$ python -q
>>> import numpy as np
>>> np.set_printoptions(precision=2, suppress=True, linewidth=100)
>>> def rd(a):
...     return np.round(a, 2) + 0
... 
>>> other = np.array([[2, 7, 9, 3, 6, 6],
...     [6, 1, 8, 7, 0, 0],
...     [8, 6, 1, 8, 7, 1],
...     [5, 6, 0, 6, 0, 6],
...     [5, 9, 7, 1, 9, 4],
...     [2, 9, 7, 6, 9, 6]])
>>> arr = np.tril(other)
>>> print(arr)
[[2 0 0 0 0 0]
 [6 1 0 0 0 0]
 [8 6 1 0 0 0]
 [5 6 0 6 0 0]
 [5 9 7 1 9 0]
 [2 9 7 6 9 6]]
>>> print(np.argsort(-np.linalg.norm(arr, axis=0).round(6), kind="stable")[:3])
[1 4 0]
>>> print([round(float(x), 2) for x in np.linalg.svd(arr, compute_uv=False)[:3]])
[24.1, 10.98, 6.81]
>>> U, sigma, Vh = np.linalg.svd(arr)
>>> print(np.argmax(sigma[:-1] / (sigma[1:] + 1e-6)) + 1)
5
>>> print(rd(sigma))
[24.1  10.98  6.81  3.33  2.    0.05]
>>> other = U[:, :5] @ np.diag(sigma[:5]) @ Vh[:5]
>>> print(rd(other))
[[ 2.    0.01 -0.04 -0.01  0.02  0.01]
 [ 6.    1.    0.02  0.   -0.01  0.  ]
 [ 8.    6.    1.    0.    0.    0.  ]
 [ 5.    6.    0.    6.    0.    0.  ]
 [ 5.    9.    7.    1.    9.    0.  ]
 [ 2.    9.    7.    6.    9.    6.  ]]
>>> J = np.load("run8.npy")
>>> print(J)
[[ 0  3  0  0  0  0  0]
 [ 0  0  0  0  0 -2  0]
 [ 1  0  0  0  0  0  0]
 [ 0 -3  0  0 -1  0  3]
 [ 1  0  0  0  0  0  0]
 [ 0  0  0  0 -1 -2  0]
 [ 0  0  0  0  0  3  0]
 [ 0  1 -2  0  0  0  0]]
>>> print([round(float(x), 2) for x in np.linalg.svd(J, compute_uv=False)[:3]])
[5.02, 4.15, 2.24]
>>> print(np.linalg.matrix_rank(J, rtol=0.1))
6
>>> U, sigma, Vh = np.linalg.svd(J)
>>> print(rd(sigma))
[5.02 4.15 2.24 1.7  1.41 0.82 0.  ]
>>> other = U[:, :6] @ np.diag(sigma[:6]) @ Vh[:6]
>>> print(rd(other))
[[ 0.  3.  0.  0.  0.  0.  0.]
 [ 0.  0.  0.  0.  0. -2.  0.]
 [ 1.  0.  0.  0.  0.  0.  0.]
 [ 0. -3.  0.  0. -1.  0.  3.]
 [ 1.  0.  0.  0.  0.  0.  0.]
 [ 0.  0.  0.  0. -1. -2.  0.]
 [ 0.  0.  0.  0.  0.  3.  0.]
 [ 0.  1. -2.  0.  0.  0.  0.]]
>>> u, r1 = J[2], J[7]
>>> print(u @ r1)
0
>>> pr = (u @ r1) / (u @ u) * u
>>> print(pr)
[0. 0. 0. 0. 0. 0. 0.]
>>> print(r1 - pr)
[ 0.  1. -2.  0.  0.  0.  0.]
>>> print(rd(np.linalg.norm(u + r1) ** 2 + np.linalg.norm(u - r1) ** 2))
12.0
>>> K = np.loadtxt("a.csv", delimiter=",")
>>> print(K)
[[ 5.  5.  5.  5.  5.  5.  5.  5.  5.]
 [ 5. 10. 10. 10. 10. 10. 10. 10. 10.]
 [ 5. 10. 15. 15. 15. 15. 15. 15. 15.]
 [ 5. 10. 15. 20. 20. 20. 20. 20. 20.]
 [ 5. 10. 15. 20. 25. 25. 25. 25. 25.]
 [ 5. 10. 15. 20. 25. 30. 30. 30. 30.]
 [ 5. 10. 15. 20. 25. 30. 35. 35. 35.]
 [ 5. 10. 15. 20. 25. 30. 35. 40. 40.]
 [ 5. 10. 15. 20. 25. 30. 35. 40. 45.]]
>>> rng = np.random.default_rng(72760)
>>> other = K + rng.integers(-2, 3, (9, 1)) @ rng.integers(-2, 3, (1, 9))
>>> print(other)
[[ 5.  3.  7.  3.  3.  4.  6.  7.  4.]
 [ 5.  8. 12.  8.  8.  9. 11. 12.  9.]
 [ 5. 14. 11. 19. 19. 17. 13. 11. 17.]
 [ 5. 12. 13. 22. 22. 21. 19. 18. 21.]
 [ 5. 14. 11. 24. 29. 27. 23. 21. 27.]
 [ 5. 10. 15. 20. 25. 30. 30. 30. 30.]
 [ 5.  6. 19. 16. 21. 28. 37. 39. 33.]
 [ 5. 10. 15. 20. 25. 30. 35. 40. 40.]
 [ 5.  6. 19. 16. 21. 28. 37. 44. 43.]]
>>> print(np.abs(other - K).sum(axis=1))
[13. 13. 26. 13. 26.  0. 26.  0. 26.]
>>> print(rd(np.linalg.svd(other - K, compute_uv=False)))
[20.9  0.   0.   0.   0.   0.   0.   0.   0. ]
